>>> import numpy as np
>>> np.set_printoptions(precision=3, suppress=True, linewidth=140)
>>> F = np.load("m.npy")
>>> F
array([[ 5,  6,  7,  8,  9, 10, 11],
       [12, 13, 14, 15, 16, 17, 18],
       [19, 20, 21, 22, 23, 24, 25],
       [26, 27, 28, 29, 30, 31, 32],
       [33, 34, 35, 36, 37, 38, 39],
       [40, 41, 42, 43, 44, 45, 46],
       [47, 48, 49, 50, 51, 52, 53],
       [54, 55, 56, 57, 58, 59, 60],
       [61, 62, 63, 64, 65, 66, 67],
       [68, 69, 70, 71, 72, 73, 74]])
>>> np.linalg.matrix_rank(F, rtol=0.1)
np.int64(1)
>>> print([round(float(x), 3) for x in np.linalg.svd(F, compute_uv=False)[:3]])
[371.13, 7.585, 0.0]
>>> left, s, VT = np.linalg.svd(F)
>>> np.argmax(s[:-1] / (s[1:] + 1e-6)) + 1
np.int64(2)
>>> B = left[:, :2] @ np.diag(s[:2]) @ VT[:2]
>>> B
array([[ 5.,  6.,  7.,  8.,  9., 10., 11.],
       [12., 13., 14., 15., 16., 17., 18.],
       [19., 20., 21., 22., 23., 24., 25.],
       [26., 27., 28., 29., 30., 31., 32.],
       [33., 34., 35., 36., 37., 38., 39.],
       [40., 41., 42., 43., 44., 45., 46.],
       [47., 48., 49., 50., 51., 52., 53.],
       [54., 55., 56., 57., 58., 59., 60.],
       [61., 62., 63., 64., 65., 66., 67.],
       [68., 69., 70., 71., 72., 73., 74.]])
>>> round(float(np.abs(F - B).max()), 3)
0.0
>>> round(float(np.linalg.norm(F - B) / np.linalg.norm(F)), 3)
0.0
>>> print(np.round(np.linalg.norm(F - B, 2), 3), round(s[2], 3))
0.0 0.0
>>> left, s, VT = np.linalg.svd(F)
>>> V = VT[:(s > 1e-8).sum()]
>>> rng = np.random.default_rng(60039)
>>> x0 = F[8] + 3 * F[4] + rng.integers(2) * np.eye(7)[0]
>>> x0
array([161., 164., 168., 172., 176., 180., 184.])
>>> np.linalg.matrix_rank(np.vstack([F, x0]))
np.int64(3)
>>> np.diag(V.T @ V)
array([0.464, 0.286, 0.179, 0.143, 0.179, 0.286, 0.464])
>>> mat = np.load("case7.npy")
>>> mat
array([[-0.2  ,  0.5  , -0.5  , -0.6  , -0.4  , -0.4  ],
       [-0.166,  0.486, -0.482, -0.659, -0.389, -0.424],
       [-0.3  , -0.3  ,  0.1  , -1.   , -1.6  ,  0.8  ]])
>>> W = np.array([[2, 2, 2, -3, 2],
...     [1, -3, 3, -1, -2],
...     [-1, 2, -3, -3, -2],
...     [-3, -1, 3, 1, 1],
...     [3, 0, 3, -2, 2],
...     [-2, 1, 3, 3, 1]])
>>> coef = np.array([1, 1, 1, 2, 0])
>>> H = np.maximum(mat @ W + coef, 0)
>>> (H > 0).mean(axis=0)
array([0.667, 0.333, 0.   , 1.   , 0.   ])
>>> (H > 0).astype(int)
array([[1, 0, 0, 1, 0],
       [1, 0, 0, 1, 0],
       [0, 1, 0, 1, 0]])
>>> np.linalg.matrix_rank(H)
np.int64(3)
>>> C = np.array([[5, 4, 1], [4, 1, 0], [5, 2, 4], [1, 2, 3], [0, 3, 3]])
>>> W @ C
array([[ 25,  14,   7],
       [  7,  -1,   4],
       [-15, -20, -28],
       [ -3,  -2,  15],
       [ 28,  20,  15],
       [ 12,   8,  22]])
>>> H @ C
array([[17.6  , 17.2  , 10.8  ],
       [18.775, 17.786, 10.209],
       [20.7  , 18.3  , 22.5  ]])
>>> gram = mat.T @ mat
>>> np.round(np.linalg.eigvalsh(gram)[::-1], 3) + 0
array([4.904, 1.965, 0.003, 0.   , 0.   , 0.   ])
>>> np.allclose(gram, gram.T)
True
>>> np.diag(gram)
array([0.158, 0.576, 0.492, 1.794, 2.871, 0.98 ])
>>> round(np.trace(gram), 3), round((mat ** 2).sum(), 3)
(np.float64(6.871), np.float64(6.871))
>>> np.linalg.svd(mat, compute_uv=False) ** 2
array([4.904, 1.965, 0.003])
>>> np.linalg.matrix_rank(gram)
np.int64(3)
